% ipython --no-banner

In [1]: import numpy as np

In [2]: from numpy import linalg as LA

In [3]: np.set_printoptions(precision=1, suppress=True, linewidth=160, sign=" ")

In [4]: m1 = np.load("data.npy")

In [5]: print(m1)
[[ 0  3  0  0  0  0]
 [ 1  3  0  0  0  0]
 [ 2  0  0  0  0  0]
 [ 0  0  0  3  0  0]
 [ 0  0  1  3  0  0]
 [ 0  0  2  0  0  0]
 [ 0  0  0  0  0  3]
 [ 0  0  0  0  1  3]
 [ 0  0  0  0  2  0]]

In [6]: A2 = m1 / LA.norm(m1, axis=1, keepdims=True)

In [7]: gram = A2 @ A2.T

In [8]: print(gram)
[[ 1.   0.9  0.   0.   0.   0.   0.   0.   0. ]
 [ 0.9  1.   0.3  0.   0.   0.   0.   0.   0. ]
 [ 0.   0.3  1.   0.   0.   0.   0.   0.   0. ]
 [ 0.   0.   0.   1.   0.9  0.   0.   0.   0. ]
 [ 0.   0.   0.   0.9  1.   0.3  0.   0.   0. ]
 [ 0.   0.   0.   0.   0.3  1.   0.   0.   0. ]
 [ 0.   0.   0.   0.   0.   0.   1.   0.9  0. ]
 [ 0.   0.   0.   0.   0.   0.   0.9  1.   0.3]
 [ 0.   0.   0.   0.   0.   0.   0.   0.3  1. ]]

In [9]: print(np.degrees(np.arccos(np.clip(gram[8, 5], -1, 1))))
90.0

In [10]: print(np.argwhere(np.triu(np.abs(gram) > 0.95, 1)))
[]

In [11]: print(gram[8])
[ 0.   0.   0.   0.   0.   0.   0.   0.3  1. ]

In [12]: A2 = np.c_[m1[:, :2] @ np.array([[8, 8], [7, 3]]), np.array([0, 0, 1, 1, 1, 0, 1, 0, 2])]

In [13]: print(A2)
[[ 21   9   0]
 [ 29  17   0]
 [ 16  16   1]
 [  0   0   1]
 [  0   0   1]
 [  0   0   0]
 [  0   0   1]
 [  0   0   0]
 [  0   0   2]]

In [14]: print(LA.matrix_rank(np.c_[m1, A2]))
7

In [15]: print(np.round(LA.norm(A2 - m1 @ LA.lstsq(m1, A2)[0], axis=0), 1) + 0)
[ 0.   0.   1.4]

In [16]: print(LA.matrix_rank(A2))
3
